% python3 -q
>>> import numpy as np
>>> np.set_printoptions(suppress=True, linewidth=140)
>>> J = np.array([[6.0, 1.0, 1.0], [1.0, 6.0, 1.0], [1.0, 1.0, 6.0]])
>>> # symmetric
>>> ev, V = np.linalg.eigh(J)
>>> np.round(np.linalg.eigvalsh(J @ J), 2)
array([25., 25., 64.])
>>> np.abs(V[:, -1]).round(6).argmax()
np.int64(0)
>>> ev.round(2)
array([5., 5., 8.])
>>> np.round(V.T @ J @ V, 2) + 0
array([[5., 0., 0.],
       [0., 5., 0.],
       [0., 0., 8.]])
>>> (J + J.T) / 2
array([[6., 1., 1.],
       [1., 6., 1.],
       [1., 1., 6.]])
>>> np.allclose(J, J.T)
True
>>> (J - J.T) / 2
array([[0., 0., 0.],
       [0., 0., 0.],
       [0., 0., 0.]])
>>> round(float(np.abs(np.linalg.eigvals(J)).max()), 2)
8.0
>>> np.round(np.sort(np.abs(np.linalg.eigvals(J))), 2)
array([5., 5., 8.])
>>> ev, V = np.linalg.eig(J)
>>> round(np.prod(ev), 2)
np.float64(200.0)
>>> np.round(np.sort(np.linalg.eigvals(J.T)), 2)
array([5., 5., 8.])
>>> np.round(np.sort(np.linalg.eigvals(J @ J)), 2)
array([25., 25., 64.])
>>> J - J[0]
array([[ 0.,  0.,  0.],
       [-5.,  5.,  0.],
       [-5.,  0.,  5.]])
>>> J[:, 3]
Traceback (most recent call last):
  File "<python-input-19>", line 1, in <module>
    J[:, 3]
    ~^^^^^^
IndexError: index 3 is out of bounds for axis 1 with size 3
>>> J[3]
Traceback (most recent call last):
  File "<python-input-20>", line 1, in <module>
    J[3]
    ~^^^
IndexError: index 3 is out of bounds for axis 0 with size 3
>>> np.round(J.mean(axis=0), 2)
array([2.67, 2.67, 2.67])
>>> np.zeros(3, 3)
Traceback (most recent call last):
  File "<python-input-22>", line 1, in <module>
    np.zeros(3, 3)
    ~~~~~~~~^^^^^^
TypeError: Cannot interpret '3' as a data type
>>> J.shape
(3, 3)
>>> J.sum(axis=0)
array([8., 8., 8.])
>>> np.count_nonzero(J)
np.int64(9)
>>> np.abs(J).max()
np.float64(6.0)
>>> F = np.loadtxt("m.csv", delimiter=",")
>>> F
array([[1., 0., 0., 0.],
       [0., 0., 0., 0.],
       [0., 0., 2., 0.],
       [0., 0., 0., 1.]])
>>> round(float(np.linalg.det(F[::-1])), 2)
0.0
>>> np.round(np.linalg.eigvals(F), 2)
array([1., 0., 2., 1.])
>>> np.kron(np.eye(2, dtype=int), F)
array([[1., 0., 0., 0., 0., 0., 0., 0.],
       [0., 0., 0., 0., 0., 0., 0., 0.],
       [0., 0., 2., 0., 0., 0., 0., 0.],
       [0., 0., 0., 1., 0., 0., 0., 0.],
       [0., 0., 0., 0., 1., 0., 0., 0.],
       [0., 0., 0., 0., 0., 0., 0., 0.],
       [0., 0., 0., 0., 0., 0., 2., 0.],
       [0., 0., 0., 0., 0., 0., 0., 1.]])
>>> np.einsum("ii->", F)
np.float64(4.0)
>>> ev, V = np.linalg.eigh(F)
>>> (ev > 1e-8).sum(), (ev < -1e-8).sum()
(np.int64(3), np.int64(0))
>>> V.T @ F @ V
array([[0., 0., 0., 0.],
       [0., 1., 0., 0.],
       [0., 0., 1., 0.],
       [0., 0., 0., 2.]])
>>> np.abs(V[:, -1]).round(6).argmax()
np.int64(2)
>>> np.unique(ev.round(6) + 0, return_counts=True)[1]
array([1, 2, 1])
>>> F @ F.T
array([[1., 0., 0., 0.],
       [0., 0., 0., 0.],
       [0., 0., 4., 0.],
       [0., 0., 0., 1.]])
>>> F.T @ F
array([[1., 0., 0., 0.],
       [0., 0., 0., 0.],
       [0., 0., 4., 0.],
       [0., 0., 0., 1.]])
>>> np.round(np.linalg.svd(F, compute_uv=False), 2)
array([2., 1., 1., 0.])
>>> data = np.load("layer6.npy")
>>> data
array([[-2.,  1.,  1.,  1.],
       [ 1., -2.,  1.,  1.],
       [ 1.,  1., -2.,  1.],
       [ 1.,  1.,  1., -2.]])
>>> ev, V = np.linalg.eig(data)
>>> np.round(np.sort(np.linalg.eigvals(np.linalg.inv(data))), 2)
array([-0.33, -0.33, -0.33,  1.  ])
>>> f = np.array([2, -2])
>>> np.polyval(f, data[1])
array([ 0., -6.,  0.,  0.])
>>> ev, V = np.linalg.eigvalsh(data)
Traceback (most recent call last):
  File "<python-input-47>", line 1, in <module>
    ev, V = np.linalg.eigvalsh(data)
    ^^^^^
ValueError: too many values to unpack (expected 2)
>>> ev, V = np.linalg.eigh(data)
>>> np.round(np.linalg.svd(data, compute_uv=False), 2)
array([3., 3., 3., 1.])
>>> (ev > 1e-8).sum(), (ev < -1e-8).sum()
(np.int64(1), np.int64(3))
>>> np.unique(ev.round(6) + 0, return_counts=True)[1]
array([3, 1])
>>> np.round(V.T @ data @ V, 2) + 0
array([[-3.,  0.,  0.,  0.],
       [ 0., -3.,  0.,  0.],
       [ 0.,  0., -3.,  0.],
       [ 0.,  0.,  0.,  1.]])
>>> mat = np.load("run13.npy")
>>> mat
array([[1, 0],
       [2, 1]])
>>> # triangular: eigenvalues sit on the diagonal
>>> np.round(np.linalg.eigvals(mat), 2)
array([1., 1.])
>>> np.einsum("ii->", mat)
np.int64(2)
>>> round(float(np.linalg.eigvals(mat).sum().real), 2)
2.0
>>> np.poly(mat)
array([ 1., -2.,  1.])
>>> vec = np.array([0, 5])
>>> rhs = mat @ vec
>>> c, lr = np.zeros(2), 1 / np.linalg.norm(mat, 2) ** 2
>>> for i in range(6):
...     c -= lr * mat.T @ (mat @ c - rhs)
...     if i % 2 == 0: print(i, round(np.linalg.norm(mat @ c - rhs), 2))
... 
0 1.86
2 1.75
4 1.65
>>> np.round(np.linalg.cond(mat), 2)
np.float64(5.83)
>>> other = mat / np.linalg.norm(mat, axis=1, keepdims=True)
>>> G = other @ other.T
>>> G.round(2)
array([[1.  , 0.89],
       [0.89, 1.  ]])
>>> round(float(np.degrees(np.arccos(np.clip(G[1, 0], -1, 1)))), 2)
26.57
>>> (np.abs(G) > 0.9).astype(int)
array([[1, 0],
       [0, 1]])
>>> np.round(np.linalg.norm(other, axis=1), 2)
array([1., 1.])
>>> A = np.load("test11.npy")
>>> A
array([[ -0.24,  -1.14,   3.39],
       [ -3.29,  -1.18,   1.69],
       [ -7.34,   1.6 ,   1.74],
       [  4.74,   4.11,  -2.73],
       [  3.75,   4.67,   4.84],
       [  0.85,  -0.44, -11.02],
       [  5.76,  -4.28,   4.33],
       [ -1.97,   3.88,  -1.74],
       [  8.8 ,  -1.2 ,   1.71],
       [  1.93,   0.26,   1.83],
       [ -4.69,  -4.79,  -2.83],
       [  0.34,   2.65,  -9.02],
       [  3.72,   3.07,  -1.63],
       [ -2.05,   2.82,   2.72],
       [  1.31,  -6.7 ,  -2.64],
       [  0.28,  -6.19,  -5.53],
       [  0.92,  -4.4 ,   0.68],
       [  5.82,   3.68,   0.43]])
>>> other = np.c_[A[:, :2] @ np.array([[-2, -1], [-2, 2]]), np.array([2, 3, 1, -3, 3, -2, -2, 2, 1, 0, -3, 0, 2, 0, 1, -3, -1, 3])]
>>> other.round(2)
array([[  2.76,  -2.04,   2.  ],
       [  8.94,   0.93,   3.  ],
       [ 11.48,  10.54,   1.  ],
       [-17.7 ,   3.48,  -3.  ],
       [-16.84,   5.59,   3.  ],
       [ -0.82,  -1.73,  -2.  ],
       [ -2.96, -14.32,  -2.  ],
       [ -3.82,   9.73,   2.  ],
       [-15.2 , -11.2 ,   1.  ],
       [ -4.38,  -1.41,   0.  ],
       [ 18.96,  -4.89,  -3.  ],
       [ -5.98,   4.96,   0.  ],
       [-13.58,   2.42,   2.  ],
       [ -1.54,   7.69,   0.  ],
       [ 10.78, -14.71,   1.  ],
       [ 11.82, -12.66,  -3.  ],
       [  6.96,  -9.72,  -1.  ],
       [-19.  ,   1.54,   3.  ]])
>>> np.linalg.matrix_rank(other)
np.int64(3)
>>> np.round(np.linalg.lstsq(A, other[:, 0])[0], 2) + 0
array([-2., -2.,  0.])
>>> rank = np.linalg.matrix_rank(F)
>>> rank
np.int64(3)
>>> null = np.linalg.svd(F)[2][rank:].T
>>> [int(np.linalg.matrix_rank(F[:, :j + 1])) for j in range(4)]
[1, 1, 2, 3]
>>> np.linalg.matrix_rank(F.T @ F), np.linalg.matrix_rank(F @ F.T)
(np.int64(3), np.int64(3))
>>> null.shape
(4, 1)
>>> F @ null
array([[0.],
       [0.],
       [0.],
       [0.]])
>>> Xc = (A - A.mean(axis=0)) / A.std(axis=0)
>>> np.round(Xc.std(axis=0), 2)
array([1., 1., 1.])
>>> c = np.linalg.lstsq(np.delete(Xc, 2, axis=1), Xc[:, 2])[0]
>>> np.abs(c).argmax()
np.int64(0)
>>> c.round(2)
array([0.11, 0.08])
>>> M = np.array([[4, -5, 1, -3], [-4, 5, 4, 0], [0, -2, 0, 3], [-3, 5, -2, -1]])
>>> M
array([[ 4, -5,  1, -3],
       [-4,  5,  4,  0],
       [ 0, -2,  0,  3],
       [-3,  5, -2, -1]])
>>> rng = np.random.default_rng(7)
>>> lab = rng.permutation(4)
>>> lab
array([0, 2, 1, 3])
>>> other = M[lab][:, lab]
>>> np.allclose(other, M)
False
>>> np.diag(other)
array([ 4,  0,  5, -1])
>>> E = np.array([[0, 0, 3, -2], [-2, 0, 0, 3], [3, -2, 0, 0], [0, 3, -2, 0]])
>>> (E - E.T) / 2
array([[ 0.,  1.,  0., -1.],
       [-1.,  0.,  1.,  0.],
       [ 0., -1.,  0.,  1.],
       [ 1.,  0., -1.,  0.]])
>>> np.trace(E)
np.int64(0)
>>> (E + E.T) / 2
array([[ 0., -1.,  3., -1.],
       [-1.,  0., -1.,  3.],
       [ 3., -1.,  0., -1.],
       [-1.,  3., -1.,  0.]])
>>> lab = rng.permutation(4)
>>> other = E[:, lab] * rng.choice([-1, 1], 4)
>>> other
array([[-2,  0, -3,  0],
       [ 3,  0,  0,  2],
       [ 0,  2,  0, -3],
       [ 0, -3,  2,  0]])
>>> U, _, VT = np.linalg.svd(E.T @ other)
>>> lab
array([3, 1, 2, 0])
>>> f = np.array([1, 1, 2, 1])
>>> other = E + np.outer(f, np.eye(4)[3])
>>> np.linalg.matrix_rank(np.linalg.inv(other) - np.linalg.inv(E), tol=1e-8)
np.int64(1)
>>> other
array([[ 0.,  0.,  3., -1.],
       [-2.,  0.,  0.,  4.],
       [ 3., -2.,  0.,  2.],
       [ 0.,  3., -2.,  1.]])
>>> np.linalg.matrix_rank(other - E)
np.int64(1)
>>> other = np.linalg.inv(E)
>>> np.allclose(other, E.T)
False
>>> np.round(np.linalg.inv(other), 2) + 0
array([[ 0.,  0.,  3., -2.],
       [-2.,  0.,  0.,  3.],
       [ 3., -2.,  0.,  0.],
       [ 0.,  3., -2.,  0.]])
>>> np.round(np.linalg.cond(E), 2)
np.float64(5.0)
>>> round(np.linalg.det(E) * np.linalg.det(other), 2)
np.float64(1.0)
>>> np.round(np.linalg.det(E) * other, 2)
array([[12.,  8., 27., 18.],
       [18., 12.,  8., 27.],
       [27., 18., 12.,  8.],
       [ 8., 27., 18., 12.]])
>>> np.round(E @ other, 2) + 0
array([[1., 0., 0., 0.],
       [0., 1., 0., 0.],
       [0., 0., 1., 0.],
       [0., 0., 0., 1.]])
>>> vec = np.array([-3, -2, -1, 1])
>>> a = np.maximum(E @ vec, 0)
>>> np.maximum(E @ (3 * vec), 0)
array([ 0, 27,  0,  0])
>>> E.T @ a
array([-18,   0,   0,  27])
>>> np.flatnonzero(a > 1e-9)
array([1])
>>> K = np.load("a.npy")
>>> K
array([[ 1.1 , -0.57, -0.13,  1.  ],
       [-0.57,  0.31, -0.66,  0.8 ],
       [-0.13, -0.66,  1.73,  0.22],
       [ 1.  ,  0.8 ,  0.22,  0.86]])
>>> # symmetric, so the eigenvalues are real
>>> other = K / np.linalg.norm(K, axis=1, keepdims=True)
>>> G = other @ other.T
>>> (np.abs(G) > 0.9).astype(int)
array([[1, 0, 0, 0],
       [0, 1, 0, 0],
       [0, 0, 1, 0],
       [0, 0, 0, 1]])
>>> G[3].round(2)
array([ 0.59,  0.12, -0.03,  1.  ])
>>> (G - 2 * np.eye(4)).round(6).argmax(axis=1)
array([3, 3, 0, 0])
>>> round(float(np.degrees(np.arccos(np.clip(G[3, 2], -1, 1)))), 2)
91.74
>>> other = np.array([[-2, -3, 2], [3, 3, 3], [3, -2, -2], [1, 3, -3]])
>>> np.round(other.T @ K.T, 2)
array([[-3.3 ,  0.89,  3.69,  1.92],
       [-1.75,  6.36, -4.39,  1.54],
       [-2.25, -1.29, -6.36,  1.38]])
>>> np.round(K @ other, 2)
array([[-3.3 , -1.75, -2.25],
       [ 0.89,  6.36, -1.29],
       [ 3.69, -4.39, -6.36],
       [ 1.92,  1.54,  1.38]])
>>> np.round(np.einsum("ij,ij->i", K, K), 2)
array([2.55, 1.5 , 3.49, 2.43])
>>> np.linalg.matrix_rank(K @ other)
np.int64(3)
>>> np.round(np.einsum("ik,kj->ij", K, other), 2)
array([[-3.3 , -1.75, -2.25],
       [ 0.89,  6.36, -1.29],
       [ 3.69, -4.39, -6.36],
       [ 1.92,  1.54,  1.38]])
